$ python3 -q
>>> import numpy as np
>>> import numpy.linalg as la
>>> np.set_printoptions(precision=2, suppress=True, linewidth=100)
>>> def rd(a):
...     return np.round(a, 2) + 0
... 
>>> rng = np.random.default_rng(69)
>>> idx = rng.integers(0, 2, 7)
>>> M = (idx[:, None] == idx) * -2 + np.eye(7)
>>> print(M)
[[-1.  0.  0.  0.  0.  0. -2.]
 [ 0. -1. -2. -2. -2. -2.  0.]
 [ 0. -2. -1. -2. -2. -2.  0.]
 [ 0. -2. -2. -1. -2. -2.  0.]
 [ 0. -2. -2. -2. -1. -2.  0.]
 [ 0. -2. -2. -2. -2. -1.  0.]
 [-2.  0.  0.  0.  0.  0. -1.]]
>>> np.all(la.eigvalsh(M) > 0)
np.False_
>>> print([round(float(la.det(M[:i, :i])), 2) + 0 for i in range(1, 8)])
[-1.0, 1.0, 3.0, 5.0, 7.0, 9.0, 27.0]
>>> O, evecs = la.qr(M[:, :2])[0], la.qr(M[:, 2:])[0]
>>> sv = la.svd(O.T @ evecs, compute_uv=False)
>>> (sv > 0.9).sum()
np.int64(1)
>>> rd(np.degrees(np.arccos(sv.clip(0, 1))))
array([15.71, 36.87])
>>> J = np.load("mat.npy")
>>> J
array([[4, 0, 0, 0, 0, 0, 0, 0, 0, 0, 0],
       [0, 0, 0, 0, 0, 0, 0, 0, 0, 0, 0],
       [0, 0, 2, 0, 0, 0, 0, 0, 0, 0, 0],
       [0, 0, 0, 2, 0, 0, 0, 0, 0, 0, 0],
       [0, 0, 0, 0, 5, 0, 0, 0, 0, 0, 0],
       [0, 0, 0, 0, 0, 0, 0, 0, 0, 0, 0],
       [0, 0, 0, 0, 0, 0, 2, 0, 0, 0, 0],
       [0, 0, 0, 0, 0, 0, 0, 5, 0, 0, 0],
       [0, 0, 0, 0, 0, 0, 0, 0, 3, 0, 0],
       [0, 0, 0, 0, 0, 0, 0, 0, 0, 1, 0],
       [0, 0, 0, 0, 0, 0, 0, 0, 0, 0, 5]])
>>> left, sv, Vh = la.svd(J)
>>> sv
array([5., 5., 5., 4., 3., 2., 2., 2., 1., 0., 0.])
>>> Y = left[:, :9] @ np.diag(sv[:9]) @ Vh[:9]
>>> rd(la.norm(J - Y) / la.norm(J))
np.float64(0.0)
>>> Y
array([[4., 0., 0., 0., 0., 0., 0., 0., 0., 0., 0.],
       [0., 0., 0., 0., 0., 0., 0., 0., 0., 0., 0.],
       [0., 0., 2., 0., 0., 0., 0., 0., 0., 0., 0.],
       [0., 0., 0., 2., 0., 0., 0., 0., 0., 0., 0.],
       [0., 0., 0., 0., 5., 0., 0., 0., 0., 0., 0.],
       [0., 0., 0., 0., 0., 0., 0., 0., 0., 0., 0.],
       [0., 0., 0., 0., 0., 0., 2., 0., 0., 0., 0.],
       [0., 0., 0., 0., 0., 0., 0., 5., 0., 0., 0.],
       [0., 0., 0., 0., 0., 0., 0., 0., 3., 0., 0.],
       [0., 0., 0., 0., 0., 0., 0., 0., 0., 1., 0.],
       [0., 0., 0., 0., 0., 0., 0., 0., 0., 0., 5.]])
>>> J.T @ J
array([[16,  0,  0,  0,  0,  0,  0,  0,  0,  0,  0],
       [ 0,  0,  0,  0,  0,  0,  0,  0,  0,  0,  0],
       [ 0,  0,  4,  0,  0,  0,  0,  0,  0,  0,  0],
       [ 0,  0,  0,  4,  0,  0,  0,  0,  0,  0,  0],
       [ 0,  0,  0,  0, 25,  0,  0,  0,  0,  0,  0],
       [ 0,  0,  0,  0,  0,  0,  0,  0,  0,  0,  0],
       [ 0,  0,  0,  0,  0,  0,  4,  0,  0,  0,  0],
       [ 0,  0,  0,  0,  0,  0,  0, 25,  0,  0,  0],
       [ 0,  0,  0,  0,  0,  0,  0,  0,  9,  0,  0],
       [ 0,  0,  0,  0,  0,  0,  0,  0,  0,  1,  0],
       [ 0,  0,  0,  0,  0,  0,  0,  0,  0,  0, 25]])
>>> print(rd(la.pinv(J)))
[[0.25 0.   0.   0.   0.   0.   0.   0.   0.   0.   0.  ]
 [0.   0.   0.   0.   0.   0.   0.   0.   0.   0.   0.  ]
 [0.   0.   0.5  0.   0.   0.   0.   0.   0.   0.   0.  ]
 [0.   0.   0.   0.5  0.   0.   0.   0.   0.   0.   0.  ]
 [0.   0.   0.   0.   0.2  0.   0.   0.   0.   0.   0.  ]
 [0.   0.   0.   0.   0.   0.   0.   0.   0.   0.   0.  ]
 [0.   0.   0.   0.   0.   0.   0.5  0.   0.   0.   0.  ]
 [0.   0.   0.   0.   0.   0.   0.   0.2  0.   0.   0.  ]
 [0.   0.   0.   0.   0.   0.   0.   0.   0.33 0.   0.  ]
 [0.   0.   0.   0.   0.   0.   0.   0.   0.   1.   0.  ]
 [0.   0.   0.   0.   0.   0.   0.   0.   0.   0.   0.2 ]]
>>> F = np.load("case16.npy")
>>> rd(F)
array([[ 0.45,  0.29,  0.49,  0.42,  0.28,  0.27,  0.06,  0.38],
       [-0.45,  0.32, -0.13, -0.07,  0.22,  0.05, -0.66,  0.44],
       [ 0.15, -0.14,  0.68, -0.39, -0.17, -0.42, -0.37, -0.03],
       [-0.4 , -0.13,  0.23,  0.04,  0.76, -0.3 ,  0.27, -0.17],
       [ 0.35,  0.54, -0.14, -0.58,  0.33,  0.13,  0.01, -0.33],
       [ 0.  , -0.5 ,  0.13, -0.06,  0.21,  0.69, -0.35, -0.3 ],
       [ 0.05, -0.34, -0.06, -0.54,  0.09,  0.15,  0.35,  0.65],
       [-0.55,  0.34,  0.43, -0.16, -0.33,  0.39,  0.33, -0.09]])
>>> x0 = np.array([0, 2, 1, 2, 3, 3, 0, 2])
>>> rd(la.inv(F))
array([[ 0.45, -0.45,  0.15, -0.4 ,  0.35,  0.  ,  0.05, -0.55],
       [ 0.29,  0.32, -0.14, -0.13,  0.54, -0.5 , -0.34,  0.34],
       [ 0.49, -0.13,  0.68,  0.23, -0.14,  0.13, -0.06,  0.43],
       [ 0.42, -0.07, -0.39,  0.04, -0.58, -0.06, -0.54, -0.16],
       [ 0.28,  0.22, -0.17,  0.76,  0.33,  0.21,  0.09, -0.33],
       [ 0.27,  0.05, -0.42, -0.3 ,  0.13,  0.69,  0.15,  0.39],
       [ 0.06, -0.66, -0.37,  0.27,  0.01, -0.35,  0.35,  0.33],
       [ 0.38,  0.44, -0.03, -0.17, -0.33, -0.3 ,  0.65, -0.09]])
>>> rd(la.det(F))
np.float64(-1.0)
>>> rd(F.T @ (F @ x0))
array([0., 2., 1., 2., 3., 3., 0., 2.])
>>> 8 - la.matrix_rank(F - np.eye(8), tol=1e-8)
np.int64(1)
